% python3 -q
>>> import numpy as np
>>> from numpy import linalg as LA
>>> np.set_printoptions(precision=2, suppress=True, linewidth=100)
>>> M = np.array([[0, 0, 0, 0], [0, 0, 1, 0], [0, 1, 0, 0], [0, 0, 0, 0]])
>>> W = np.array([[0, 0, 0, 0, 0], [1, 2, 1, 3, 0], [1, 3, 2, 0, 0], [2, 1, 3, 2, 0]])
>>> b = np.array([1, 1, 3, 3, 1])
>>> hid = np.maximum(M @ W + b, 0)
>>> (hid > 0).astype(int)
array([[1, 1, 1, 1, 1],
       [1, 1, 1, 1, 1],
       [1, 1, 1, 1, 1],
       [1, 1, 1, 1, 1]])
>>> C = np.array([[0, 3, -3], [-3, 0, -3], [0, -3, -2], [-1, 1, -3], [0, 0, 0]])
>>> (hid @ C).round(6).argmax(axis=1)
array([1, 1, 1, 1])
>>> np.all(LA.eigvalsh(M) > 0)
np.False_
>>> vals, vecs = LA.eigh(M)
>>> x = np.array([-2, -3, 0, 1])
>>> (np.sign(vecs[:, -1].round(6)) == np.sign(vecs[0, -1].round(6))).astype(int)
array([1, 0, 0, 1])
>>> LA.eigvalsh(M[1:, 1:])
array([-1.,  0.,  1.])
>>> np.round(vecs * np.abs(vals) @ vecs.T, 2) + 0
array([[0., 0., 0., 0.],
       [0., 1., 0., 0.],
       [0., 0., 1., 0.],
       [0., 0., 0., 0.]])
>>> x @ M @ x / (x @ x), vals[0], vals[-1]
(np.float64(0.0), np.float64(-1.0), np.float64(1.0))
>>> x @ M @ x
np.int64(0)
>>> vecs * np.maximum(vals, 0) @ vecs.T
array([[0. , 0. , 0. , 0. ],
       [0. , 0.5, 0.5, 0. ],
       [0. , 0.5, 0.5, 0. ],
       [0. , 0. , 0. , 0. ]])
>>> f = np.array([3, 3, 3, 3, 2])
>>> mat = f[np.abs(np.subtract.outer(np.arange(5), np.arange(5)))]
>>> mat
array([[3, 3, 3, 3, 2],
       [3, 3, 3, 3, 3],
       [3, 3, 3, 3, 3],
       [3, 3, 3, 3, 3],
       [2, 3, 3, 3, 3]])
>>> other = np.array([[-1, 0, 2], [2, -2, 0], [-1, 2, -2], [-2, 1, 0], [1, -2, -2]])
>>> LA.matrix_rank(mat @ other)
np.int64(3)
>>> LA.matrix_rank(np.vstack([mat, other.T]))
np.int64(5)
>>> np.einsum("ik,kj->ji", mat, other)
array([[-4, -3, -3, -3, -2],
       [-1, -3, -3, -3, -3],
       [-4, -6, -6, -6, -8]])
>>> np.einsum("ij->j", mat)
array([14, 15, 15, 15, 14])
>>> np.vstack([mat, other.T]).shape
(8, 5)
>>> rng = np.random.default_rng(66585)
>>> lab = rng.permutation(5)
>>> lab
array([1, 2, 3, 0, 4])
>>> other = mat[lab][:, lab]
>>> other
array([[3, 3, 3, 3, 3],
       [3, 3, 3, 3, 3],
       [3, 3, 3, 3, 3],
       [3, 3, 3, 3, 2],
       [3, 3, 3, 2, 3]])
>>> np.round(np.sort(np.abs(LA.eigvals(other))), 2) + 0
array([ 0.  ,  0.  ,  0.62,  1.  , 14.62])
>>> np.diag(other)
array([3, 3, 3, 3, 3])
>>> np.allclose(other, mat)
False
>>> hat = np.triu(np.array([[-5, 3, -2, 3, 1],
...     [-2, 2, 4, -2, 1],
...     [0, 4, 0, 4, 2],
...     [1, -2, -1, -1, 1],
...     [2, 5, -3, -4, 3]]), 1) + np.eye(5)
>>> other = hat @ mat @ LA.inv(hat)
>>> np.trace(other), np.trace(mat)
(np.float64(15.0), np.int64(15))
>>> np.round(LA.det(other), 2)
np.float64(0.0)
>>> hat @ mat - mat @ hat
array([[ 14.,   6.,   9.,   0.,   0.],
       [  8.,   0.,   3.,  -6.,  -6.],
       [ 16.,   9.,  12.,   3.,   3.],
       [  2.,  -6.,  -3., -12., -12.],
       [  0.,  -6.,  -8., -12., -14.]])
>>> LA.matrix_rank(other)
np.int64(3)
>>> other
array([[  17.,  -33.,  184., -835.,  500.],
       [  11.,  -21.,  118., -535.,  321.],
       [  19.,  -36.,  203., -920.,  552.],
       [   5.,   -9.,   52., -235.,  141.],
       [   2.,   -3.,   19.,  -85.,   51.]])
>>> other = mat / np.sqrt((mat ** 2).mean(axis=1, keepdims=True))
>>> other[2]
array([1., 1., 1., 1., 1.])
>>> mat - mat.mean(axis=1, keepdims=True)
array([[ 0.2,  0.2,  0.2,  0.2, -0.8],
       [ 0. ,  0. ,  0. ,  0. ,  0. ],
       [ 0. ,  0. ,  0. ,  0. ,  0. ],
       [ 0. ,  0. ,  0. ,  0. ,  0. ],
       [-0.8,  0.2,  0.2,  0.2,  0.2]])
>>> other = np.array([[-3, -3, 3], [-1, -1, -3]])
>>> C = np.kron(other, mat)
>>> C
array([[-9, -9, -9, -9, -6, -9, -9, -9, -9, -6,  9,  9,  9,  9,  6],
       [-9, -9, -9, -9, -9, -9, -9, -9, -9, -9,  9,  9,  9,  9,  9],
       [-9, -9, -9, -9, -9, -9, -9, -9, -9, -9,  9,  9,  9,  9,  9],
       [-9, -9, -9, -9, -9, -9, -9, -9, -9, -9,  9,  9,  9,  9,  9],
       [-6, -9, -9, -9, -9, -6, -9, -9, -9, -9,  6,  9,  9,  9,  9],
       [-3, -3, -3, -3, -2, -3, -3, -3, -3, -2, -9, -9, -9, -9, -6],
       [-3, -3, -3, -3, -3, -3, -3, -3, -3, -3, -9, -9, -9, -9, -9],
       [-3, -3, -3, -3, -3, -3, -3, -3, -3, -3, -9, -9, -9, -9, -9],
       [-3, -3, -3, -3, -3, -3, -3, -3, -3, -3, -9, -9, -9, -9, -9],
       [-2, -3, -3, -3, -3, -2, -3, -3, -3, -3, -6, -9, -9, -9, -9]])
>>> arr = np.loadtxt("m.csv", delimiter=",")
>>> arr
array([[ 22.,   7.,  -3.,   7.],
       [-34.,  -9.,   6., -14.],
       [  3.,   1.,   4.,   1.],
       [-17.,  -7.,   3.,  -2.]])
>>> round(LA.norm(arr, 1), 2), np.round(LA.norm(arr, np.inf), 2)
(np.float64(76.0), np.float64(63.0))
>>> round(float(LA.norm(arr[3], 1)), 2), round(LA.norm(arr[3], np.inf), 2)
(29.0, np.float64(17.0))
>>> LA.norm(arr, axis=1)
array([24.31, 38.33,  5.2 , 18.73])
>>> lab = rng.permutation(4)
>>> lab
array([0, 1, 2, 3])
>>> other = arr[lab][:, lab]
>>> np.trace(other)
np.float64(15.0)
>>> np.sort(np.abs(LA.eigvals(other)))
array([1., 4., 5., 5.])
>>> hat = np.triu(np.array([[-2, 0, 2, -2], [-3, -4, 2, -2], [5, -1, -5, -4], [-2, 2, 0, 1]]), 1) + np.eye(4)
>>> other = hat @ arr @ LA.inv(hat)
>>> hat @ arr - arr @ hat
array([[ 40.,  16., -56.,  52.],
       [ 40.,  16.,  88., -56.],
       [ 68.,  28., -20.,  32.],
       [  0.,   0.,  48., -36.]])
>>> LA.matrix_rank(other)
np.int64(4)
>>> np.trace(other), np.trace(arr)
(np.float64(15.0), np.float64(15.0))
>>> np.poly(other)
array([   1.,  -15.,   79., -165.,  100.])
>>> other
array([[  62.,   23., -171., -501.],
       [   6.,    7.,  -18.,  -54.],
       [  71.,   29., -208., -623.],
       [ -17.,   -7.,   51.,  154.]])
>>> W = np.array([[0, 0, 3], [2, 3, 0], [2, 3, 0], [3, 1, 3]])
>>> b = np.array([5, 7, 1])
>>> hid = np.maximum(arr @ W + b, 0)
>>> hid
array([[34., 26., 88.],
       [ 0.,  0.,  0.],
       [18., 23., 13.],
       [ 0.,  0.,  0.]])
>>> C = np.array([[3, 1, 3], [1, 0, 1], [0, 1, 2]])
>>> (hid @ C).round(6).argmax(axis=1)
array([2, 0, 2, 0])
>>> A = np.load("run12.npy")
>>> A
array([[0, 0, 0, 0, 0, 0, 0, 0],
       [2, 0, 4, 2, 6, 4, 0, 6],
       [3, 0, 6, 3, 9, 6, 0, 9],
       [3, 0, 6, 3, 9, 6, 0, 9],
       [1, 0, 2, 1, 3, 2, 0, 3]])
>>> np.abs(np.diag(LA.qr(mat)[1])) > 1e-9
array([ True,  True, False, False,  True])
>>> np.allclose(mat[:-1].T @ LA.lstsq(mat[:-1].T, mat[-1])[0], mat[-1])
False
>>> np.abs(np.diag(LA.qr(A)[1])) > 1e-9
array([ True, False, False, False, False])
>>> np.unique(A.round(6), axis=0).shape
(4, 8)
>>> A @ LA.pinv(A) @ A
array([[0., 0., 0., 0., 0., 0., 0., 0.],
       [2., 0., 4., 2., 6., 4., 0., 6.],
       [3., 0., 6., 3., 9., 6., 0., 9.],
       [3., 0., 6., 3., 9., 6., 0., 9.],
       [1., 0., 2., 1., 3., 2., 0., 3.]])
>>> np.allclose(A[:-1].T @ LA.lstsq(A[:-1].T, A[-1])[0], A[-1])
True
>>> other = A + rng.integers(-2, 3, (5, 1)) @ rng.integers(-2, 3, (1, 8))
>>> other
array([[ 0, -4,  0,  2,  4,  4, -2, -2],
       [ 2, -2,  4,  3,  8,  6, -1,  5],
       [ 3,  0,  6,  3,  9,  6,  0,  9],
       [ 3, -2,  6,  4, 11,  8, -1,  8],
       [ 1, -2,  2,  2,  5,  4, -1,  2]])
>>> np.round(LA.svd(other - A, compute_uv=False), 2) + 0
array([10.25,  0.  ,  0.  ,  0.  ,  0.  ])
>>> np.abs(other - A).sum(axis=1)
array([18,  9,  0,  9,  9])
>>> W0 = np.loadtxt("out5.csv", delimiter=",")
>>> W0
array([[ 4.,  0.,  0.,  0.,  0.,  0.,  0.],
       [ 0., -2.,  0.,  0.,  0.,  0.,  0.],
       [ 0.,  0., -3.,  0.,  0.,  0.,  0.],
       [ 0.,  0.,  0., -1.,  0.,  0.,  0.],
       [ 0.,  0.,  0.,  0.,  5.,  0.,  0.],
       [ 0.,  0.,  0.,  0.,  0.,  1.,  0.],
       [ 0.,  0.,  0.,  0.,  0.,  0.,  5.]])
>>> round(LA.det(W0), 2)
np.float64(-600.0)
>>> (LA.matrix_power((W0 != 0) + (W0.T != 0) + np.eye(7), 7) > 0).astype(int)
array([[1, 0, 0, 0, 0, 0, 0],
       [0, 1, 0, 0, 0, 0, 0],
       [0, 0, 1, 0, 0, 0, 0],
       [0, 0, 0, 1, 0, 0, 0],
       [0, 0, 0, 0, 1, 0, 0],
       [0, 0, 0, 0, 0, 1, 0],
       [0, 0, 0, 0, 0, 0, 1]])
>>> W0 @ W0
array([[16.,  0.,  0.,  0.,  0.,  0.,  0.],
       [ 0.,  4.,  0.,  0.,  0.,  0.,  0.],
       [ 0.,  0.,  9.,  0.,  0.,  0.,  0.],
       [ 0.,  0.,  0.,  1.,  0.,  0.,  0.],
       [ 0.,  0.,  0.,  0., 25.,  0.,  0.],
       [ 0.,  0.,  0.,  0.,  0.,  1.,  0.],
       [ 0.,  0.,  0.,  0.,  0.,  0., 25.]])
>>> vals, vecs = LA.eigh(W0)
>>> vals
array([-3., -2., -1.,  1.,  4.,  5.,  5.])
>>> vals.sum(), np.trace(W0)
(np.float64(9.0), np.float64(9.0))
>>> (vals > 1e-8).sum(), (vals < -1e-8).sum()
(np.int64(4), np.int64(3))
>>> q, R = LA.qr(W0)
>>> np.trace(q @ q.T)
np.float64(7.0)
>>> np.abs(np.diag(R))
array([4., 2., 3., 1., 5., 1., 5.])
>>> np.allclose(R.T @ R, W0.T @ W0)
True
>>> q
array([[ 1.,  0.,  0.,  0.,  0.,  0.,  0.],
       [-0.,  1.,  0.,  0.,  0.,  0.,  0.],
       [-0., -0.,  1.,  0.,  0.,  0.,  0.],
       [-0., -0., -0.,  1.,  0.,  0.,  0.],
       [-0., -0., -0., -0.,  1.,  0.,  0.],
       [-0., -0., -0., -0., -0.,  1.,  0.],
       [-0., -0., -0., -0., -0., -0.,  1.]])
>>> q.T @ q
array([[1., 0., 0., 0., 0., 0., 0.],
       [0., 1., 0., 0., 0., 0., 0.],
       [0., 0., 1., 0., 0., 0., 0.],
       [0., 0., 0., 1., 0., 0., 0.],
       [0., 0., 0., 0., 1., 0., 0.],
       [0., 0., 0., 0., 0., 1., 0.],
       [0., 0., 0., 0., 0., 0., 1.]])
>>> abs(R[0, 0]), round(LA.norm(W0[:, 0]), 2)
(np.float64(4.0), np.float64(4.0))
>>> data = np.loadtxt("layer5.csv", delimiter=",")
>>> data
array([[-6., -3., -3., -6.,  0.,  6.],
       [-4., -2., -2., -4.,  0.,  4.],
       [-4., -2., -2., -4.,  0.,  4.],
       [-6., -3., -3., -6.,  0.,  6.],
       [-4., -2., -2., -4.,  0.,  4.],
       [-2., -1., -1., -2.,  0.,  2.]])
>>> # column 2 repeats column 1
>>> C2 = data.T @ data
>>> np.round(LA.eigvalsh(C2)[::-1], 2) + 0
array([434.,   0.,   0.,   0.,   0.,   0.])
>>> LA.matrix_rank(C2)
np.int64(1)
>>> np.round(LA.svd(data, compute_uv=False) ** 2, 2) + 0
array([434.,   0.,   0.,   0.,   0.,   0.])
>>> np.trace(C2), (data ** 2).sum()
(np.float64(434.0), np.float64(434.0))
>>> np.allclose(C2, C2.T)
True
>>> (data @ data.T).shape
(6, 6)
>>> J = np.array([[0, -1, -2, 1, 2],
...     [-1, 0, -1, -2, 1],
...     [-2, -1, 0, -1, -2],
...     [1, -2, -1, 0, -1],
...     [2, 1, -2, -1, 0]])
>>> J
array([[ 0, -1, -2,  1,  2],
       [-1,  0, -1, -2,  1],
       [-2, -1,  0, -1, -2],
       [ 1, -2, -1,  0, -1],
       [ 2,  1, -2, -1,  0]])
>>> q = J.astype(float).copy()
>>> for j in range(5):
...     q[:, j] -= q[:, :j] @ (q[:, :j].T @ q[:, j])
...     q[:, j] /= LA.norm(q[:, j])
... 
>>> np.round(q.T @ J, 2) + 0
array([[ 3.16,  0.63, -1.26,  0.63,  0.63],
       [ 0.  ,  2.57,  1.09, -0.54,  0.62],
       [ 0.  ,  0.  ,  2.69,  1.26, -1.44],
       [ 0.  ,  0.  ,  0.  ,  2.17,  1.74],
       [ 0.  ,  0.  ,  0.  ,  0.  ,  2.03]])
>>> m1 = np.loadtxt("sample12.csv", delimiter=",")
>>> m1
array([[-3.,  2.,  3., -5., -2.,  4., -2.],
       [-5., -3., -2.,  3., -2.,  2.,  5.],
       [-4., -1.,  5., -2., -4.,  2.,  0.],
       [-4., -4., -4.,  3.,  5., -1., -1.],
       [-3., -2., -4.,  1., -3.,  3.,  0.],
       [-2., -4.,  4.,  4., -5.,  5., -5.],
       [-2.,  2., -1., -2., -3., -3., -3.]])
>>> C2 = m1.T @ m1
>>> C2
array([[ 83.,  39.,   3., -11.,  37., -39.,   1.],
       [ 39.,  54.,  13., -51.,   6., -28.,  -1.],
       [  3.,  13.,  87., -29., -47.,  33., -29.],
       [-11., -51., -29.,  68.,  10.,   8.,   8.],
       [ 37.,   6., -47.,  10.,  92., -50.,  23.],
       [-39., -28.,  33.,   8., -50.,  68., -13.],
       [  1.,  -1., -29.,   8.,  23., -13.,  64.]])
>>> lab = rng.permutation(7)
>>> lab
array([4, 3, 2, 5, 0, 1, 6])
>>> other = m1[lab][:, lab]
>>> other
array([[-3.,  1., -4.,  3., -3., -2.,  0.],
       [ 5.,  3., -4., -1., -4., -4., -1.],
       [-4., -2.,  5.,  2., -4., -1.,  0.],
       [-5.,  4.,  4.,  5., -2., -4., -5.],
       [-2., -5.,  3.,  4., -3.,  2., -2.],
       [-2.,  3., -2.,  2., -5., -3.,  5.],
       [-3., -2., -1., -3., -2.,  2., -3.]])
>>> np.allclose(other, m1)
False
>>> np.round(LA.det(other), 2), np.round(LA.det(m1[lab]), 2)
(np.float64(-212332.0), np.float64(212332.0))
